% python3 -q
>>> import numpy as np
>>> from numpy import linalg as LA
>>> np.set_printoptions(precision=3, suppress=True, linewidth=120)
>>> tidy = lambda a: np.round(a, 3) + 0
>>> X = np.loadtxt("layer8.csv", delimiter=",")
>>> X
array([[ 1.129,  2.142, -0.143,  0.095,  0.02 ],
       [ 1.04 ,  2.011,  0.177, -0.029, -0.194],
       [ 0.87 ,  2.105, -0.11 ,  0.003,  0.022],
       [ 1.111,  1.919,  0.101,  0.003,  0.172],
       [ 0.983,  1.993,  0.185, -0.05 ,  0.035],
       [ 1.008,  1.865,  0.067, -0.255, -0.064],
       [ 1.036,  2.002, -0.063,  0.092,  0.073],
       [ 0.902,  1.986,  0.003, -0.062,  0.114],
       [ 1.097,  2.004, -0.04 ,  0.046, -0.028],
       [ 1.122,  1.94 ,  0.309, -0.088,  0.067],
       [ 0.866,  1.888, -0.03 , -0.08 , -0.132],
       [ 0.9  ,  2.068,  0.027,  0.186, -0.032],
       [ 0.865,  2.118,  0.039,  0.039,  0.067],
       [ 1.029,  1.851, -0.109,  0.004, -0.008],
       [ 0.955,  2.077,  0.09 ,  0.06 , -0.038],
       [ 1.006,  2.062, -0.008,  0.105,  0.028],
       [ 2.133,  3.054,  0.914, -0.02 ,  2.185],
       [ 1.888,  2.863,  0.922,  0.026,  2.016],
       [ 1.895,  3.098,  0.955, -0.01 ,  1.948],
       [ 2.041,  2.891,  0.746, -0.013,  1.863],
       [ 1.842,  2.934,  0.862,  0.017,  2.166],
       [ 2.004,  2.976,  0.966,  0.01 ,  2.029],
       [ 2.097,  3.119,  1.259, -0.029,  2.036],
       [ 1.971,  3.067,  0.931,  0.246,  2.041],
       [ 2.077,  2.809,  0.896, -0.121,  2.152],
       [ 1.926,  2.943,  1.061,  0.018,  2.018],
       [ 2.097,  3.014,  0.879,  0.056,  1.987],
       [ 1.964,  3.006,  1.026,  0.148,  2.187],
       [ 1.935,  2.891,  1.166, -0.122,  1.873],
       [ 1.977,  3.01 ,  0.991, -0.024,  1.796],
       [ 2.033,  3.061,  1.029,  0.141,  1.897],
       [ 1.861,  3.06 ,  0.701,  0.042,  1.912]])
>>> D = LA.norm(X[:, None] - X[None], axis=-1)
>>> print(np.flatnonzero(D[11] < D.mean() / 2))
[ 0  1  2  3  4  5  6  7  8  9 10 11 12 13 14 15]
>>> D[11].round(6).argsort(kind="stable")[:4]
array([11, 15, 14, 12])
>>> np.unravel_index(D.round(6).argmax(), D.shape)
(np.int64(10), np.int64(22))
>>> print(D.shape)
(32, 32)
